$ python -q
>>> import numpy as np
>>> np.set_printoptions(precision=3, suppress=True, linewidth=120, floatmode="fixed")
>>> tidy = lambda a: np.round(a, 3) + 0
>>> A = np.loadtxt("mat.csv", delimiter=",")
>>> tidy(A)
array([[0.444, 0.333, 0.222],
       [0.400, 0.600, 0.000],
       [0.333, 0.000, 0.667]])
>>> # row-stochastic, so 1 is an eigenvalue
>>> tidy(np.linalg.eigvals(A))
array([0.069, 1.000, 0.642])
>>> tidy(np.linalg.eigvals(A).sum().real)
np.float64(1.711)
>>> tidy(np.einsum("ij,ji->", A, A))
np.float64(1.417)
>>> ev, V = np.linalg.eig(A)
>>> tidy(np.sort(np.linalg.eigvals(A.T)))
array([0.069, 0.642, 1.000])
>>> E = np.array([[0, 1, 0], [1, 0, 0], [0, 0, 0]])
>>> r = np.linalg.matrix_rank(E)
>>> r
np.int64(2)
>>> ns = np.linalg.svd(E)[2][r:].T
>>> [int(np.linalg.matrix_rank(np.delete(E, i, axis=0))) for i in range(3)]
[1, 1, 2]
>>> [int(np.linalg.matrix_rank(E[:i])) for i in range(1, len(E) + 1)]
[1, 2, 2]
>>> ns @ ns.T
array([[0.000, 0.000, 0.000],
       [0.000, 0.000, 0.000],
       [0.000, 0.000, 1.000]])
>>> np.linalg.matrix_rank(E.T @ E), np.linalg.matrix_rank(E @ E.T)
(np.int64(2), np.int64(2))
>>> [int(np.linalg.matrix_rank(E[:, :j + 1])) for j in range(3)]
[1, 2, 2]
>>> x = np.array([1, 0, 1])
>>> h1 = np.maximum(E @ x, 0)
>>> np.flatnonzero(h1 > 1e-9)
array([1])
>>> E.T @ h1
array([1, 0, 0])
>>> tidy(np.tanh(E @ x))
array([0.000, 0.762, 0.000])
>>> [round(float(np.linalg.det(E[:i, :i])), 2) + 0 for i in range(1, 4)]
[0.0, -1.0, 0.0]
>>> np.all(np.linalg.eigvalsh(E) > 0)
np.False_
>>> left, sig, Vh = np.linalg.svd(E, full_matrices=False)
>>> sig / sig[0]
array([1.000, 1.000, 0.000])
>>> np.allclose(left * sig @ Vh, E)
True
>>> np.poly(E)
array([ 1.000,  0.000, -1.000,  0.000])
>>> tidy(np.linalg.det(2 * E)), tidy(np.linalg.det(E))
(np.float64(0.0), np.float64(0.0))
>>> np.kron(np.eye(2, dtype=int), E)
array([[0, 1, 0, 0, 0, 0],
       [1, 0, 0, 0, 0, 0],
       [0, 0, 0, 0, 0, 0],
       [0, 0, 0, 0, 1, 0],
       [0, 0, 0, 1, 0, 0],
       [0, 0, 0, 0, 0, 0]])
>>> m1 = np.load("x.npy")
>>> tidy(m1)
array([[-0.164,  0.986],
       [ 0.986,  0.164]])
>>> Q = m1.astype(float).copy()
>>> for j in range(2):
...     Q[:, j] -= Q[:, :j] @ (Q[:, :j].T @ Q[:, j])
...     Q[:, j] /= np.linalg.norm(Q[:, j])
... 
>>> tidy(Q.T @ m1)
array([[1.000, 0.000],
       [0.000, 1.000]])
>>> tidy(Q)
array([[-0.164,  0.986],
       [ 0.986,  0.164]])
>>> tidy(Q.T @ Q)
array([[1.000, 0.000],
       [0.000, 1.000]])
>>> arr = np.load("data.npy")
>>> arr
array([[-6,  2,  5,  4],
       [ 0, -8,  0,  7],
       [ 0,  0, -6,  0],
       [ 0,  0,  0,  4]])
>>> np.allclose(arr @ arr.T, arr.T @ arr)
False
>>> np.allclose(arr, arr.T)
False
>>> np.trace(arr)
np.int64(-16)
>>> arr @ arr
array([[ 36, -28, -60,   6],
       [  0,  64,   0, -28],
       [  0,   0,  36,   0],
       [  0,   0,   0,  16]])
>>> np.linalg.matrix_power(arr, 2)
array([[ 36, -28, -60,   6],
       [  0,  64,   0, -28],
       [  0,   0,  36,   0],
       [  0,   0,   0,  16]])
>>> tidy(np.linalg.det(arr))
np.float64(-1152.0)
>>> tidy(np.abs(np.linalg.eigvals(arr)).max())
np.float64(8.0)
>>> (arr + arr.T) / 2
array([[-6.000,  1.000,  2.500,  2.000],
       [ 1.000, -8.000,  0.000,  3.500],
       [ 2.500,  0.000, -6.000,  0.000],
       [ 2.000,  3.500,  0.000,  4.000]])
>>> W2 = np.array([[0.5, -0.7, 0.6], [0.2, -1.3, 0.6]])
>>> rng = np.random.default_rng(88)
>>> feats = np.array([[-1, -5],
...     [1, -2],
...     [-4, 5],
...     [-4, -4],
...     [-1, 5],
...     [3, -1],
...     [4, -3],
...     [-4, 0],
...     [-5, 1],
...     [-5, -1],
...     [-4, -1],
...     [4, 5],
...     [-4, 4],
...     [-5, 2],
...     [1, -3],
...     [1, 4],
...     [1, -5],
...     [0, -1],
...     [-2, 3],
...     [-1, 4]]) @ W2 + 0.05 * rng.normal(size=(20, 3))
>>> tidy(feats)
array([[-1.537,  7.173, -3.653],
       [ 0.122,  1.880, -0.554],
       [-0.952, -3.725,  0.675],
       [-2.853,  7.925, -4.848],
       [ 0.472, -5.768,  2.498],
       [ 1.273, -0.772,  1.230],
       [ 1.437,  1.120,  0.646],
       [-2.005,  2.796, -2.417],
       [-2.242,  2.139, -2.422],
       [-2.768,  4.759, -3.599],
       [-2.157,  4.056, -2.929],
       [ 2.967, -9.258,  5.495],
       [-1.211, -2.327, -0.004],
       [-2.125,  0.888, -1.788],
       [-0.128,  3.276, -1.183],
       [ 1.370, -5.929,  2.955],
       [-0.488,  5.760, -2.428],
       [-0.136,  1.326, -0.659],
       [-0.322, -2.523,  0.657],
       [ 0.288, -4.514,  1.743]])
>>> labels = rng.permutation(3)
>>> other = feats[:, labels] * rng.choice([-1, 1], 3)
>>> tidy(other)
array([[ 3.653, -1.537, -7.173],
       [ 0.554,  0.122, -1.880],
       [-0.675, -0.952,  3.725],
       [ 4.848, -2.853, -7.925],
       [-2.498,  0.472,  5.768],
       [-1.230,  1.273,  0.772],
       [-0.646,  1.437, -1.120],
       [ 2.417, -2.005, -2.796],
       [ 2.422, -2.242, -2.139],
       [ 3.599, -2.768, -4.759],
       [ 2.929, -2.157, -4.056],
       [-5.495,  2.967,  9.258],
       [ 0.004, -1.211,  2.327],
       [ 1.788, -2.125, -0.888],
       [ 1.183, -0.128, -3.276],
       [-2.955,  1.370,  5.929],
       [ 2.428, -0.488, -5.760],
       [ 0.659, -0.136, -1.326],
       [-0.657, -0.322,  2.523],
       [-1.743,  0.288,  4.514]])
>>> left, _, Vh = np.linalg.svd(feats.T @ other)
>>> labels
array([2, 0, 1])
